% ipython --no-banner

In [1]: import numpy as np

In [2]: from numpy import linalg as LA

In [3]: np.set_printoptions(precision=1, suppress=True, linewidth=140, sign=" ")

In [4]: J = np.load("sample14.npy")

In [5]: J
Out[5]: 
array([[ 0.,  1.,  1.,  1.,  1.],
       [ 1.,  0.,  1.,  1.,  1.],
       [ 1.,  1.,  0.,  1.,  1.],
       [ 1.,  1.,  1.,  0.,  1.],
       [ 1.,  1.,  1.,  1.,  0.]])

In [6]: np.allclose(J @ J.T, J.T @ J)
Out[6]: True

In [7]: J @ np.ones(5)
Out[7]: array([ 4.,  4.,  4.,  4.,  4.])

In [8]: print((J @ J)[0])
[ 4.  3.  3.  3.  3.]

In [9]: out = LA.inv(J)

In [10]: LA.det(J) * out
Out[10]: 
array([[-3.,  1.,  1.,  1.,  1.],
       [ 1., -3.,  1.,  1.,  1.],
       [ 1.,  1., -3.,  1.,  1.],
       [ 1.,  1.,  1., -3.,  1.],
       [ 1.,  1.,  1.,  1., -3.]])

In [11]: np.round(LA.cond(J), 1)
Out[11]: np.float64(4.0)

In [12]: print(out)
[[-0.8  0.2  0.2  0.2  0.2]
 [ 0.2 -0.8  0.2  0.2  0.2]
 [ 0.2  0.2 -0.8  0.2  0.2]
 [ 0.2  0.2  0.2 -0.8  0.2]
 [ 0.2  0.2  0.2  0.2 -0.8]]

In [13]: J @ out
Out[13]: 
array([[ 1.,  0.,  0.,  0.,  0.],
       [ 0.,  1.,  0.,  0.,  0.],
       [ 0.,  0.,  1.,  0.,  0.],
       [ 0.,  0.,  0.,  1.,  0.],
       [ 0.,  0.,  0.,  0.,  1.]])

In [14]: J - J[0]
Out[14]: 
array([[ 0.,  0.,  0.,  0.,  0.],
       [ 1., -1.,  0.,  0.,  0.],
       [ 1.,  0., -1.,  0.,  0.],
       [ 1.,  0.,  0., -1.,  0.],
       [ 1.,  0.,  0.,  0., -1.]])

In [15]: np.diff(J, axis=0)
Out[15]: 
array([[ 1., -1.,  0.,  0.,  0.],
       [ 0.,  1., -1.,  0.,  0.],
       [ 0.,  0.,  1., -1.,  0.],
       [ 0.,  0.,  0.,  1., -1.]])

In [16]: print(J.sum(axis=1))
[ 4.  4.  4.  4.  4.]

In [17]: np.count_nonzero(J)
Out[17]: np.int64(20)

In [18]: np.sort(np.abs(LA.eigvals(J)))
Out[18]: array([ 1.,  1.,  1.,  1.,  4.])

In [19]: round(np.abs(LA.eigvals(J)).max(), 1)
Out[19]: np.float64(4.0)

In [20]: np.round(LA.det(J), 1)
Out[20]: np.float64(4.0)

In [21]: print(np.allclose(J @ J.T, J.T @ J))
True

In [22]: LA.matrix_power(J, 4)
Out[22]: 
array([[ 52.,  51.,  51.,  51.,  51.],
       [ 51.,  52.,  51.,  51.,  51.],
       [ 51.,  51.,  52.,  51.,  51.],
       [ 51.,  51.,  51.,  52.,  51.],
       [ 51.,  51.,  51.,  51.,  52.]])

In [23]: X = np.array([[0, 0, 0, 0, 0, 0, 0, 0],
    ...:     [0, 1, 0, 0, 0, 0, 0, 0],
    ...:     [0, 0, 3, 0, 0, 0, 0, 0],
    ...:     [0, 0, 0, 0, 0, 0, 0, 0],
    ...:     [0, 0, 0, 0, -3, 0, 0, 0],
    ...:     [0, 0, 0, 0, 0, 3, 0, 0],
    ...:     [0, 0, 0, 0, 0, 0, 2, 0],
    ...:     [0, 0, 0, 0, 0, 0, 0, 2]])

In [24]: # triangular: eigenvalues sit on the diagonal

In [25]: left, sig, VT = LA.svd(X)

In [26]: evecs = VT[:(sig > 1e-8).sum()]

In [27]: rng = np.random.default_rng(497225)

In [28]: x = X[2] + -3 * X[7] + rng.integers(2) * np.eye(8)[4]

In [29]: x
Out[29]: array([ 0.,  0.,  3.,  0.,  1.,  0.,  0., -6.])

In [30]: np.allclose(evecs.T @ evecs @ x, x)
Out[30]: True

In [31]: np.diag(evecs.T @ evecs)
Out[31]: array([ 0.,  1.,  1.,  0.,  1.,  1.,  1.,  1.])

In [32]: LA.matrix_rank(np.vstack([X, x]))
Out[32]: np.int64(6)
